$ ipython --no-banner

In [1]: import numpy as np

In [2]: import numpy.linalg as la

In [3]: np.set_printoptions(precision=2, suppress=True, linewidth=100, floatmode="fixed")

In [4]: M2 = np.array([[-1, -3, 5, -5], [-2, 2, 0, 2], [-5, -2, 0, -3], [-2, 2, -2, 1]])

In [5]: M = np.triu(M2, 1)

In [6]: print(M)
[[ 0 -3  5 -5]
 [ 0  0  0  2]
 [ 0  0  0 -3]
 [ 0  0  0  0]]

In [7]: # triangular, det is the product of the diagonal

In [8]: print(la.matrix_power(M - np.diag(np.diag(M)), 4))
[[0 0 0 0]
 [0 0 0 0]
 [0 0 0 0]
 [0 0 0 0]]

In [9]: print(M @ M)
[[  0   0   0 -21]
 [  0   0   0   0]
 [  0   0   0   0]
 [  0   0   0   0]]

In [10]: print(np.prod(np.diag(M)), round(float(la.det(M)), 2))
0 0.0

In [11]: print(np.sort(la.eigvals(M)))
[0.00 0.00 0.00 0.00]

In [12]: print([int(la.matrix_rank(la.matrix_power(M, p))) for p in range(1, 5)])
[2, 1, 0, 0]

In [13]: print(la.matrix_rank(M - M[0, 0] * np.eye(4)))
2

In [14]: print(np.round(M @ la.pinv(M) @ M, 2) + 0)
[[ 0.00 -3.00  5.00 -5.00]
 [ 0.00  0.00  0.00  2.00]
 [ 0.00  0.00  0.00 -3.00]
 [ 0.00  0.00  0.00  0.00]]

In [15]: print(la.lstsq(M[:-1].T, M[-1])[2])
2

In [16]: print((M + M.T) / 2)
[[ 0.00 -1.50  2.50 -2.50]
 [-1.50  0.00  0.00  1.00]
 [ 2.50  0.00  0.00 -1.50]
 [-2.50  1.00 -1.50  0.00]]

In [17]: print(np.round(la.det(M), 2))
0.0

In [18]: E = np.loadtxt("dump.csv", delimiter=",")

In [19]: print(E)
[[10.98 18.29 10.23 11.37 20.92 -0.24]
 [10.15 19.39 12.31 11.93 20.32 -0.91]
 [ 9.15 20.76 10.40 10.11 20.44 -0.97]
 [10.01 19.32  8.36 10.77 20.32 -1.59]
 [ 9.54 20.20  9.20 12.31 20.30  0.20]
 [12.28 19.15 10.14 11.57 20.22 -1.04]
 [10.35 19.44 11.87  7.86 19.44 -1.92]
 [ 9.37 18.52 10.19  9.49 19.29 -0.64]
 [12.00 19.31  9.79  8.32 18.78  0.36]
 [ 9.65 18.90 10.24 10.21 20.22  1.71]
 [10.85 19.71  9.68 10.32 20.49  0.03]
 [ 9.92 18.79 10.85 11.64 20.09 -1.34]
 [ 8.76 19.64  7.50 10.58 19.92  0.77]
 [ 9.36 19.61  8.43  8.64 18.88 -0.57]
 [10.08 18.96 10.89  9.50 19.70 -0.02]
 [10.03 20.98  9.87 11.80 20.64  0.86]
 [10.11 21.97  9.51  9.36 21.58  0.05]
 [ 8.73 20.48  9.45  9.71 18.73  0.19]
 [11.70 20.33  9.86 11.42 19.94 -0.99]
 [10.53 18.09 10.14  8.92 19.92  1.38]
 [ 9.02 17.97 11.45  9.85 19.44  1.26]
 [ 8.47 20.72  7.93 10.86 20.19 -0.91]
 [ 8.93 19.09 10.01 11.57 18.52  1.45]
 [10.54 20.41  9.69  9.58 19.50  0.10]
 [10.16 19.71  9.37 10.60 20.60 -1.50]
 [10.95 19.73 10.08  8.38 20.60 -0.47]
 [ 8.56 18.08 11.27 10.58 21.85  0.20]]

In [20]: vec = np.array([0, 1, -1, 1, -1, -1])

In [21]: target = E @ vec

In [22]: print(np.round(la.solve(E.T @ E, E.T @ target), 2) + 0)
[ 0.00  1.00 -1.00  1.00 -1.00 -1.00]

In [23]: print(np.round(la.pinv(E) @ E, 2) + 0)
[[1.00 0.00 0.00 0.00 0.00 0.00]
 [0.00 1.00 0.00 0.00 0.00 0.00]
 [0.00 0.00 1.00 0.00 0.00 0.00]
 [0.00 0.00 0.00 1.00 0.00 0.00]
 [0.00 0.00 0.00 0.00 1.00 0.00]
 [0.00 0.00 0.00 0.00 0.00 1.00]]

In [24]: rng = np.random.default_rng(366)

In [25]: target = target + 0.02 * rng.normal(size=27)

In [26]: print(target)
[-1.25 -0.37  0.99  3.00  2.83  1.40 -2.10 -0.82 -1.33 -3.06 -0.16  0.82  2.02  1.54 -2.09  1.43
  0.23  1.80  2.93 -4.43 -4.33  4.34  0.69  0.70  1.85 -2.09 -4.65]

In [27]: beta, *_ = la.lstsq(E, target)

In [28]: print(np.round(la.norm(target - E @ beta), 2))
0.08

In [29]: print(np.round(E.T @ (target - E @ beta), 2) + 0)
[0.00 0.00 0.00 0.00 0.00 0.00]

In [30]: print(beta.round(2) + 0)
[ 0.00  1.00 -1.00  1.00 -1.00 -1.00]

In [31]: m1 = np.load("w.npy")

In [32]: print(m1)
[[2 3 0 0 0 0]
 [2 2 0 0 0 0]
 [1 3 0 0 0 0]
 [0 0 2 3 0 0]
 [0 0 2 2 0 0]
 [0 0 1 3 0 0]
 [0 0 0 0 2 3]
 [0 0 0 0 2 2]
 [0 0 0 0 1 3]]

In [33]: M2 = np.c_[m1[:, :1] @ np.array([[2]]), np.array([-1, -1, 1, 1, -1, 0, 0, 2, 1])]

In [34]: print(M2)
[[ 4 -1]
 [ 4 -1]
 [ 2  1]
 [ 0  1]
 [ 0 -1]
 [ 0  0]
 [ 0  0]
 [ 0  2]
 [ 0  1]]

In [35]: print(np.round(la.norm(M2 - m1 @ la.lstsq(m1, M2)[0], axis=0), 2) + 0)
[0.00 2.05]

In [36]: print(la.matrix_rank(np.c_[m1, M2]))
7

In [37]: hat = m1 @ la.solve(m1.T @ m1, m1.T)

In [38]: print(la.matrix_rank(np.eye(9) - hat))
3

In [39]: print(np.diag(hat))
[0.45 0.69 0.86 0.45 0.69 0.86 0.45 0.69 0.86]

In [40]: print(np.round(np.trace(hat), 2))
6.0

In [41]: print(hat @ m1[:, 3])
[0.00 0.00 0.00 3.00 2.00 3.00 0.00 0.00 0.00]

In [42]: print(np.allclose(hat @ hat, hat))
True

In [43]: feats = np.loadtxt("run12.csv", delimiter=",")

In [44]: print(feats)
[[ 2.00  3.00  0.00  0.00  0.00  0.00  0.00]
 [ 3.00 -1.00  3.00  0.00  0.00  0.00  0.00]
 [ 0.00  3.00 -1.00  3.00  0.00  0.00  0.00]
 [ 0.00  0.00  3.00 -1.00  3.00  0.00  0.00]
 [ 0.00  0.00  0.00  3.00  2.00  3.00  0.00]
 [ 0.00  0.00  0.00  0.00  3.00  0.00  3.00]
 [ 0.00  0.00  0.00  0.00  0.00  3.00 -1.00]]

In [45]: ev, evecs = la.eigh(feats)

In [46]: print(ev.sum(), np.trace(feats))
0.0 0.0

In [47]: print(np.round(evecs @ np.diag(ev) @ evecs.T, 2) + 0)
[[ 2.00  3.00  0.00  0.00  0.00  0.00  0.00]
 [ 3.00 -1.00  3.00  0.00  0.00  0.00  0.00]
 [ 0.00  3.00 -1.00  3.00  0.00  0.00  0.00]
 [ 0.00  0.00  3.00 -1.00  3.00  0.00  0.00]
 [ 0.00  0.00  0.00  3.00  2.00  3.00  0.00]
 [ 0.00  0.00  0.00  0.00  3.00  0.00  3.00]
 [ 0.00  0.00  0.00  0.00  0.00  3.00 -1.00]]

In [48]: print(la.svd(feats, compute_uv=False))
[5.97 5.82 4.47 4.34 2.58 2.21 0.40]

In [49]: print(np.round(evecs.T @ feats @ evecs, 2) + 0)
[[-5.97  0.00  0.00  0.00  0.00  0.00  0.00]
 [ 0.00 -4.34  0.00  0.00  0.00  0.00  0.00]
 [ 0.00  0.00 -2.58  0.00  0.00  0.00  0.00]
 [ 0.00  0.00  0.00  0.40  0.00  0.00  0.00]
 [ 0.00  0.00  0.00  0.00  2.21  0.00  0.00]
 [ 0.00  0.00  0.00  0.00  0.00  4.47  0.00]
 [ 0.00  0.00  0.00  0.00  0.00  0.00  5.82]]

In [50]: print(np.abs(evecs[:, -1]).round(6).argmax())
4

In [51]: print(np.round(evecs.T @ evecs, 2) + 0)
[[1.00 0.00 0.00 0.00 0.00 0.00 0.00]
 [0.00 1.00 0.00 0.00 0.00 0.00 0.00]
 [0.00 0.00 1.00 0.00 0.00 0.00 0.00]
 [0.00 0.00 0.00 1.00 0.00 0.00 0.00]
 [0.00 0.00 0.00 0.00 1.00 0.00 0.00]
 [0.00 0.00 0.00 0.00 0.00 1.00 0.00]
 [0.00 0.00 0.00 0.00 0.00 0.00 1.00]]

In [52]: print(np.abs(evecs[:, -1]))
[0.14 0.17 0.26 0.41 0.68 0.46 0.20]

In [53]: vec = np.array([1, 1, 0, 2, 1, 1, 0])

In [54]: target = feats @ vec

In [55]: beta, lr = np.zeros(7), 1 / la.norm(feats, 2) ** 2

In [56]: for i in range(20):
    ...:     beta -= lr * feats.T @ (feats @ beta - target)
    ...:     if i % 5 == 0: print(i, round(la.norm(feats @ beta - target), 2))
    ...: 
0 2.19
5 0.42
10 0.2
15 0.15

In [57]: print(round(la.cond(feats), 2))
15.05

In [58]: print(beta)
[0.86 1.08 0.17 2.00 0.83 1.09 0.18]

In [59]: data = np.array([[8.0, 9.0, 6.0], [9.0, 8.0, 6.0], [6.0, 6.0, 3.0]])

In [60]: # symmetric

In [61]: print(np.argsort(-la.norm(E, axis=0).round(6), kind="stable")[:3])
[4 1 3]

In [62]: print([round(float(x), 2) for x in la.svd(E, compute_uv=False)[:3]])
[171.45, 6.56, 6.08]

In [63]: print(np.round(la.norm(E, 2) / la.norm(E), 2))
1.0

In [64]: print(la.matrix_rank(E, rtol=0.1))
1

In [65]: print(np.abs(la.svd(E)[2][-1]))
[0.01 0.48 0.37 0.21 0.76 0.02]

In [66]: rk = la.matrix_rank(M)

In [67]: print(rk)
2

In [68]: ns = la.svd(M)[2][rk:].T

In [69]: print([int(la.matrix_rank(M[:, :j + 1])) for j in range(4)])
[0, 1, 1, 2]

In [70]: print([int(la.matrix_rank(np.delete(M, i, axis=0))) for i in range(4)])
[1, 2, 2, 2]

In [71]: print(la.matrix_rank(M.T @ M), la.matrix_rank(M @ M.T))
2 2

In [72]: print(round(float(la.det(data.T)), 2))
21.0

In [73]: print(np.einsum("ij,ji->", data, data))
443.0

In [74]: print(np.round(la.det(2 * data), 2), round(la.det(data), 2))
168.0 21.0

In [75]: print(np.poly(data))
[  1.00 -19.00 -41.00 -21.00]

In [76]: print(np.round(la.det(data[::-1]), 2))
-21.0

In [77]: print(np.einsum("ii->", data))
19.0

In [78]: print(np.kron(np.eye(2, dtype=int), data))
[[8.00 9.00 6.00 0.00 0.00 0.00]
 [9.00 8.00 6.00 0.00 0.00 0.00]
 [6.00 6.00 3.00 0.00 0.00 0.00]
 [0.00 0.00 0.00 8.00 9.00 6.00]
 [0.00 0.00 0.00 9.00 8.00 6.00]
 [0.00 0.00 0.00 6.00 6.00 3.00]]

In [79]: print(round(la.eigvals(data).sum().real, 2))
19.0

In [80]: W0 = np.load("block4.npy")

In [81]: print(W0)
[[ 0  0  0  0 -2  0]
 [ 0 -1  0  0  0  0]
 [ 0  0  0  0  0 -1]
 [-3 -2  0  0  0  0]
 [ 1  0  0  0  0  0]
 [ 0  0  0  0  0  0]]

In [82]: # splits into 2 blocks

In [83]: C2 = W0.T @ W0

In [84]: print((W0 @ W0.T).shape)
(6, 6)

In [85]: print(np.allclose(C2, C2.T))
True

In [86]: print(np.diag(C2))
[10  5  0  0  4  1]

In [87]: print(la.eigvalsh(C2)[::-1])
[14.00  4.00  1.00  1.00  0.00  0.00]

In [88]: print(la.lstsq(W0[:-1].T, W0[-1])[2])
4

In [89]: print(np.unique(W0.round(6), axis=0).shape)
(6, 6)

In [90]: print(np.round(np.trace(la.pinv(W0) @ W0), 2))
4.0

In [91]: M2 = W0 + rng.integers(-2, 3, (6, 4)) @ rng.integers(-2, 3, (4, 6))

In [92]: print(M2)
[[-6 -9 -3  1  2  2]
 [-5 -7  4 -2 -2  8]
 [-8 -8 -2 -5  0  1]
 [-6 -3 -3 -4  0 -8]
 [ 1  1  3 -2 -3  4]
 [-3 -2  6 -2 -3 -4]]

In [93]: print(np.round(la.svd(M2 - W0, compute_uv=False), 2) + 0)
[19.11 13.13 10.40  5.20  0.00  0.00]

In [94]: print(np.argsort(-la.norm(W0, axis=0).round(6), kind="stable")[:3])
[0 1 4]

In [95]: print([round(float(x), 2) for x in la.svd(W0, compute_uv=False)[:3]])
[3.74, 2.0, 1.0]

In [96]: print(la.cond(W0) > 100)
True

In [97]: X = np.load("a.npy")

In [98]: print(X)
[[ 0  0  0  0  0  0 -2]
 [ 0  0  0  2  0  0  0]
 [ 0  0  0  0  2  0  0]
 [ 0  3  0  0  0  0  0]
 [ 0  0  0  0  0  2  0]
 [ 3  0  0  0  0  0  0]
 [ 0  0  2  0  0  0  0]]

In [99]: print(round(float(la.det(X)), 2))
288.0

In [100]: print((la.matrix_power((X != 0) + (X.T != 0) + np.eye(7), 7) > 0).astype(int))
[[1 0 1 0 1 1 1]
 [0 1 0 1 0 0 0]
 [1 0 1 0 1 1 1]
 [0 1 0 1 0 0 0]
 [1 0 1 0 1 1 1]
 [1 0 1 0 1 1 1]
 [1 0 1 0 1 1 1]]

In [101]: f = np.array([5, -5, -4, 2, 5, -3])

In [102]: r1 = np.array([2, -2, 0])

In [103]: K = f[:, None] + r1[None, :]

In [104]: print(K)
[[ 7  3  5]
 [-3 -7 -5]
 [-2 -6 -4]
 [ 4  0  2]
 [ 7  3  5]
 [-1 -5 -3]]

In [105]: # rows and columns are dependent

In [106]: print([round(float(x), 2) for x in la.svd(K, compute_uv=False)[:3]])
[17.66, 6.93, 0.0]

In [107]: print(np.argsort(-la.norm(K, axis=0).round(6), kind="stable")[:3])
[0 1 2]

In [108]: print(round(la.norm(K, 2) / la.norm(K), 2))
0.93

In [109]: M2 = np.array([[1, 3, 1], [3, 3, 0], [1, 1, 2]])

In [110]: print(np.einsum("ij->j", K))
[ 12 -12   0]

In [111]: print(np.einsum("ik,kj->ji", K, M2))
[[ 21 -29 -24   6  21 -19]
 [ 35 -35 -28  14  35 -21]
 [ 17 -13 -10   8  17  -7]]

In [112]: print(la.matrix_rank(K @ M2))
2
